>>> import numpy as np
>>> np.set_printoptions(precision=1, suppress=True, linewidth=100, floatmode="fixed")
>>> out = np.array([[3, 5], [3, 4]])
>>> Z = np.array([[2, 3, 2], [3, 2, -4], [-3, 1, -4]])
>>> X = np.kron(out, Z)
>>> X
array([[  6,   9,   6,  10,  15,  10],
       [  9,   6, -12,  15,  10, -20],
       [ -9,   3, -12, -15,   5, -20],
       [  6,   9,   6,   8,  12,   8],
       [  9,   6, -12,  12,   8, -16],
       [ -9,   3, -12, -12,   4, -16]])
>>> left, s, Vt = np.linalg.svd(X, full_matrices=False)
>>> np.round(left.T @ left, 1) + 0
array([[1.0, 0.0, 0.0, 0.0, 0.0, 0.0],
       [0.0, 1.0, 0.0, 0.0, 0.0, 0.0],
       [0.0, 0.0, 1.0, 0.0, 0.0, 0.0],
       [0.0, 0.0, 0.0, 1.0, 0.0, 0.0],
       [0.0, 0.0, 0.0, 0.0, 1.0, 0.0],
       [0.0, 0.0, 0.0, 0.0, 0.0, 1.0]])
>>> round(float(np.sqrt((s ** 2).sum())), 1), np.round(np.linalg.norm(X), 1)
(65.2, np.float64(65.2))
>>> left.shape, s.shape, Vt.shape
((6, 6), (6,), (6, 6))
>>> s
array([47.1, 40.5, 19.4,  2.4,  2.1,  1.0])
>>> np.round(s / s[0], 1) + 0
array([1.0, 0.9, 0.4, 0.1, 0.0, 0.0])
>>> vec = np.array([-3, -3, 3, -2, -1, 0])
>>> rhs = X @ vec
>>> beta, lr = np.zeros(6), 1 / np.linalg.norm(X, 2) ** 2
>>> for i in range(3):
...     beta -= lr * X.T @ (X @ beta - rhs)
...     if i % 1 == 0: print(i, round(np.linalg.norm(X @ beta - rhs), 1))
... 
0 44.9
1 14.1
2 8.5
>>> np.round(np.linalg.cond(X), 1)
np.float64(47.7)
>>> beta
array([-1.8, -1.4,  0.9, -2.7, -2.1,  1.4])
>>> u = np.array([3, 1, 0, 1, 3, 0])
>>> out = X + np.outer(u, np.eye(6)[3])
>>> round(float(np.linalg.det(out) / np.linalg.det(X)), 1), np.round(1 + np.linalg.solve(X, u)[3], 1)
(0.6, np.float64(0.6))
>>> t = np.radians(72)
>>> Rm = np.eye(6)
>>> Rm[3, 3] = Rm[2, 2] = np.cos(t)
>>> Rm[3, 2], Rm[2, 3] = -np.sin(t), np.sin(t)
>>> Rm
array([[ 1.0,  0.0,  0.0,  0.0,  0.0,  0.0],
       [ 0.0,  1.0,  0.0,  0.0,  0.0,  0.0],
       [ 0.0,  0.0,  0.3,  1.0,  0.0,  0.0],
       [ 0.0,  0.0, -1.0,  0.3,  0.0,  0.0],
       [ 0.0,  0.0,  0.0,  0.0,  1.0,  0.0],
       [ 0.0,  0.0,  0.0,  0.0,  0.0,  1.0]])
>>> out = X @ Rm.T
>>> np.allclose(X @ X.T, out @ out.T)
True
>>> np.allclose(np.linalg.norm(X, axis=1), np.linalg.norm(out, axis=1))
True
>>> np.linalg.svd(X, compute_uv=False), np.linalg.svd(out, compute_uv=False)
(array([47.1, 40.5, 19.4,  2.4,  2.1,  1.0]), array([47.1, 40.5, 19.4,  2.4,  2.1,  1.0]))
>>> round(np.linalg.det(Rm), 1), round(float(np.trace(Rm)), 1)
(np.float64(1.0), 4.6)
>>> np.abs(out - X).max(axis=0)
array([ 0.0,  0.0, 22.6, 21.8,  0.0,  0.0])
>>> feats = np.load("block5.npy")
>>> feats
array([[ 3, -1, -1, -3],
       [-1,  3, -1, -1],
       [-1, -1,  3, -1],
       [-3, -1, -1,  3]])
>>> out = np.linalg.inv(X)
>>> round(float(np.linalg.det(X) * np.linalg.det(out)), 1)
1.0
>>> round(np.linalg.slogdet(X)[0], 1)
np.float64(-1.0)
>>> np.round(X @ out, 1) + 0
array([[1.0, 0.0, 0.0, 0.0, 0.0, 0.0],
       [0.0, 1.0, 0.0, 0.0, 0.0, 0.0],
       [0.0, 0.0, 1.0, 0.0, 0.0, 0.0],
       [0.0, 0.0, 0.0, 1.0, 0.0, 0.0],
       [0.0, 0.0, 0.0, 0.0, 1.0, 0.0],
       [0.0, 0.0, 0.0, 0.0, 0.0, 1.0]])
>>> np.linalg.det(X) * out
array([[-11808.0,  41328.0, -47232.0,  14760.0, -51660.0,  59040.0],
       [ 70848.0,  -5904.0,  41328.0, -88560.0,   7380.0, -51660.0],
       [ 26568.0, -32472.0, -14760.0, -33210.0,  40590.0,  18450.0],
       [  8856.0, -30996.0,  35424.0,  -8856.0,  30996.0, -35424.0],
       [-53136.0,   4428.0, -30996.0,  53136.0,  -4428.0,  30996.0],
       [-19926.0,  24354.0,  11070.0,  19926.0, -24354.0, -11070.0]])
>>> round(float(np.linalg.cond(X)), 1)
47.7
>>> vec = np.array([-5, -3, 1, -2, 1, 3])
>>> rhs = X @ vec
>>> rhs
array([ -26, -155,   -1,  -31, -139,    4])
>>> np.linalg.solve(X, -3 * rhs)
array([15.0,  9.0, -3.0,  6.0, -3.0, -9.0])
>>> np.linalg.solve(X, rhs)
array([-5.0, -3.0,  1.0, -2.0,  1.0,  3.0])
>>> u = np.array([-2, -1])
>>> np.cross(feats[2, :3], feats[0, :3])
array([4, 8, 4])
>>> np.correlate(feats[2], feats[0], "full")
array([ 3,  4, -7, -2, -5, 10, -3])
>>> np.polyval(u, feats[2])
array([ 1,  1, -7,  1])
>>> W0 = np.loadtxt("arr.csv", delimiter=",")
>>> W0
array([[2.0, 0.0, 3.0, 0.0, 3.0],
       [3.0, 2.0, 0.0, 3.0, 0.0],
       [0.0, 3.0, 2.0, 0.0, 3.0],
       [3.0, 0.0, 3.0, 2.0, 0.0],
       [0.0, 3.0, 0.0, 3.0, 2.0]])
>>> out = np.linalg.inv(W0)
>>> np.linalg.det(W0) * out
array([[ 43.0,  99.0,   3.0, -45.0, -69.0],
       [-69.0,  43.0,  99.0,   3.0, -45.0],
       [-45.0, -69.0,  43.0,  99.0,   3.0],
       [  3.0, -45.0, -69.0,  43.0,  99.0],
       [ 99.0,   3.0, -45.0, -69.0,  43.0]])
>>> round(float(np.linalg.cond(W0)), 1)
6.7
>>> round(np.linalg.slogdet(W0)[0], 1)
np.float64(1.0)
